In [1]: import numpy as np

In [2]: np.set_printoptions(precision=3, suppress=True, linewidth=120, sign=" ")

In [3]: rd = lambda a: np.round(a, 3) + 0

In [4]: feats = np.load("block12.npy")

In [5]: feats
Out[5]: 
array([[  7,   4,   4,   9],
       [  4,  17,  11,   9],
       [  4,  11,  11,   8],
       [  9,   9,   8,  15]])

In [6]: t = np.radians(60)

In [7]: Rm = np.eye(4)

In [8]: Rm[0, 0] = Rm[3, 3] = np.cos(t)

In [9]: Rm[0, 3], Rm[3, 0] = -np.sin(t), np.sin(t)

In [10]: rd(Rm)
Out[10]: 
array([[ 0.5  ,  0.   ,  0.   , -0.866],
       [ 0.   ,  1.   ,  0.   ,  0.   ],
       [ 0.   ,  0.   ,  1.   ,  0.   ],
       [ 0.866,  0.   ,  0.   ,  0.5  ]])

In [11]: M2 = feats @ Rm.T

In [12]: rd(np.linalg.svd(feats, compute_uv=False)), rd(np.linalg.svd(M2, compute_uv=False))
Out[12]: 
(array([ 36.518,  10.072,   2.475,   0.935]),
 array([ 36.518,  10.072,   2.475,   0.935]))

In [13]: rd(np.abs(M2 - feats).max(axis=0))
Out[13]: array([ 17.49 ,   0.   ,   0.   ,   1.562])

In [14]: np.allclose(np.linalg.norm(feats, axis=1), np.linalg.norm(M2, axis=1))
Out[14]: True

In [15]: rd(np.linalg.det(Rm)), np.trace(Rm)
Out[15]: (np.float64(1.0), np.float64(3.0))

In [16]: rd(M2)
Out[16]: 
array([[-4.294,  4.   ,  4.   , 10.562],
       [-5.794, 17.   , 11.   ,  7.964],
       [-4.928, 11.   , 11.   ,  7.464],
       [-8.49 ,  9.   ,  8.   , 15.294]])

In [17]: M = np.load("test3.npy")

In [18]: M
Out[18]: 
array([[-1,  3,  3,  1, -1, -1, -1,  2],
       [ 0, -2, -2,  1,  3,  2, -1, -2],
       [ 1,  1,  0,  3, -3,  0, -3, -3],
       [ 2,  0,  0, -1, -3, -1, -2,  2],
       [ 2,  2,  2,  2,  2,  3, -2,  2],
       [ 3,  2, -2, -3, -1, -3, -1, -2],
       [-1,  2,  3,  0,  0, -1, -1,  0],
       [ 0,  0, -2, -3, -3, -3,  0,  3],
       [-1,  0,  3,  2,  3, -2,  3,  2],
       [-1,  5,  5,  0, -4, -3,  0,  4]])

In [19]: M2 = np.c_[M[:, :6] @ np.array([[1, 2, 0, 0, 1, 0],
    ...:     [2, 1, 0, 2, 0, 1],
    ...:     [1, 0, 2, 1, 0, 2],
    ...:     [0, 0, 1, 0, 0, 2],
    ...:     [1, 2, 0, 1, 0, 1],
    ...:     [2, 0, 0, 2, 2, 0]]), np.array([2, 3, 0, 2, 1, 3, 1, 3, 3, 3])]

In [20]: M2
Out[20]: 
array([[  5,  -1,   7,   6,  -3,  10,   2],
       [  1,   4,  -3,   1,   4,  -1,   3],
       [  0,  -3,   3,  -1,   1,   4,   0],
       [ -3,  -2,  -1,  -5,   0,  -5,   2],
       [ 16,  10,   6,  14,   8,  12,   1],
       [ -2,   6,  -7,  -5,  -3,  -9,   3],
       [  4,   0,   6,   5,  -3,   8,   1],
       [-11,  -6,  -7, -11,  -6, -13,   3],
       [  1,   4,   8,   2,  -5,  13,   3],
       [  4,  -5,  10,   5,  -7,  11,   3]])

In [21]: rd(np.linalg.norm(M2 - M @ np.linalg.lstsq(M, M2)[0], axis=0))
Out[21]: array([ 0.   ,  0.   ,  0.   ,  0.   ,  0.   ,  0.   ,  2.589])

In [22]: rd(np.linalg.lstsq(M, M2[:, 0])[0])
Out[22]: array([ 1.,  2.,  1.,  0.,  1.,  2.,  0.,  0.])

In [23]: rd(np.linalg.norm(np.linalg.qr(M)[0].T @ M2, axis=0) ** 2 / ((M2 ** 2).sum(axis=0) + 1e-12))
Out[23]: array([ 1.   ,  1.   ,  1.   ,  1.   ,  1.   ,  1.   ,  0.878])

In [24]: P = M @ np.linalg.solve(M.T @ M, M.T)

In [25]: np.linalg.matrix_rank(np.eye(10) - P)
Out[25]: np.int64(2)

In [26]: rd(np.linalg.eigvalsh(P))
Out[26]: array([ 0.,  0.,  1.,  1.,  1.,  1.,  1.,  1.,  1.,  1.])

In [27]: rd(np.trace(P))
Out[27]: np.float64(8.0)

In [28]: t = np.radians(120)

In [29]: Rm = np.eye(8)

In [30]: Rm[0, 0] = Rm[5, 5] = np.cos(t)

In [31]: Rm[0, 5], Rm[5, 0] = -np.sin(t), np.sin(t)

In [32]: rd(Rm)
Out[32]: 
array([[-0.5  ,  0.   ,  0.   ,  0.   ,  0.   , -0.866,  0.   ,  0.   ],
       [ 0.   ,  1.   ,  0.   ,  0.   ,  0.   ,  0.   ,  0.   ,  0.   ],
       [ 0.   ,  0.   ,  1.   ,  0.   ,  0.   ,  0.   ,  0.   ,  0.   ],
       [ 0.   ,  0.   ,  0.   ,  1.   ,  0.   ,  0.   ,  0.   ,  0.   ],
       [ 0.   ,  0.   ,  0.   ,  0.   ,  1.   ,  0.   ,  0.   ,  0.   ],
       [ 0.866,  0.   ,  0.   ,  0.   ,  0.   , -0.5  ,  0.   ,  0.   ],
       [ 0.   ,  0.   ,  0.   ,  0.   ,  0.   ,  0.   ,  1.   ,  0.   ],
       [ 0.   ,  0.   ,  0.   ,  0.   ,  0.   ,  0.   ,  0.   ,  1.   ]])

In [33]: M2 = M @ Rm.T

In [34]: rd(np.abs(M2 - M).max(axis=0))
Out[34]: array([ 5.598,  0.   ,  0.   ,  0.   ,  0.   ,  7.098,  0.   ,  0.   ])

In [35]: rd(np.linalg.det(Rm)), np.trace(Rm)
Out[35]: (np.float64(1.0), np.float64(5.0))

In [36]: np.allclose(np.linalg.norm(M, axis=1), np.linalg.norm(M2, axis=1))
Out[36]: True

In [37]: rd(np.linalg.svd(M, compute_uv=False)), rd(np.linalg.svd(M2, compute_uv=False))
Out[37]: 
(array([ 12.787,   9.852,   7.781,   5.051,   4.506,   2.86 ,   1.895,   1.512]),
 array([ 12.787,   9.852,   7.781,   5.051,   4.506,   2.86 ,   1.895,   1.512]))
